% ipython --no-banner

In [1]: import numpy as np

In [2]: import numpy.linalg as la

In [3]: np.set_printoptions(suppress=True, linewidth=120)

In [4]: def rd(a):
   ...:     return np.round(a, 2) + 0
   ...: 

In [5]: basis = np.array([[0, 0, -1, -1], [-3, -2, -3, 2]])

In [6]: E = np.repeat(basis, 23 // 2, axis=0)

In [7]: rng = np.random.default_rng(1655)

In [8]: E = E + 0.3 * rng.normal(size=E.shape)

In [9]: rd(E)
Out[9]: 
array([[ 0.5 , -0.04, -1.19, -1.16],
       [-0.1 , -0.36, -1.59, -1.07],
       [-0.11,  0.13, -0.78, -0.53],
       [-0.6 ,  0.14, -1.08, -1.04],
       [-0.32,  0.  , -1.19, -1.02],
       [ 0.05,  0.37, -0.27, -1.18],
       [-0.22,  0.08, -1.16, -0.99],
       [-0.28, -0.2 , -0.95, -1.02],
       [ 0.16, -0.03, -1.35, -1.61],
       [ 0.42, -0.49, -1.68, -1.37],
       [ 0.33, -0.28, -0.82, -0.96],
       [-2.59, -1.66, -2.86,  1.88],
       [-2.83, -1.7 , -3.18,  1.76],
       [-3.  , -1.95, -3.04,  2.3 ],
       [-2.97, -2.51, -2.78,  2.23],
       [-2.52, -2.2 , -3.06,  2.04],
       [-2.68, -1.67, -2.89,  1.73],
       [-2.61, -1.4 , -2.98,  2.11],
       [-2.88, -2.35, -2.89,  2.37],
       [-2.67, -1.8 , -3.23,  1.8 ],
       [-2.67, -1.62, -2.47,  2.14],
       [-2.46, -1.93, -2.91,  1.71]])

In [10]: M2 = np.c_[E[:, :1] @ np.array([[2]]), np.array([1, 1, 2, 3, 2, 2, 2, 2, 3, 2, 2, 1, 3, 2, 0, 3, 3, 3, 0, 0, 1, 1])]

In [11]: rd(M2)
Out[11]: 
array([[ 1.01,  1.  ],
       [-0.2 ,  1.  ],
       [-0.21,  2.  ],
       [-1.21,  3.  ],
       [-0.65,  2.  ],
       [ 0.09,  2.  ],
       [-0.44,  2.  ],
       [-0.55,  2.  ],
       [ 0.32,  3.  ],
       [ 0.83,  2.  ],
       [ 0.66,  2.  ],
       [-5.18,  1.  ],
       [-5.67,  3.  ],
       [-6.  ,  2.  ],
       [-5.95,  0.  ],
       [-5.05,  3.  ],
       [-5.37,  3.  ],
       [-5.22,  3.  ],
       [-5.76,  0.  ],
       [-5.35,  0.  ],
       [-5.33,  1.  ],
       [-4.91,  1.  ]])

In [12]: rd(la.norm(M2 - E @ la.lstsq(E, M2)[0], axis=0))
Out[12]: array([0.  , 4.02])

In [13]: la.matrix_rank(np.c_[E, M2])
Out[13]: np.int64(5)

In [14]: la.matrix_rank(M2)
Out[14]: np.int64(2)

In [15]: rd(la.norm(la.qr(E)[0].T @ M2, axis=0) ** 2 / ((M2 ** 2).sum(axis=0) + 1e-12))
Out[15]: array([1.  , 0.82])
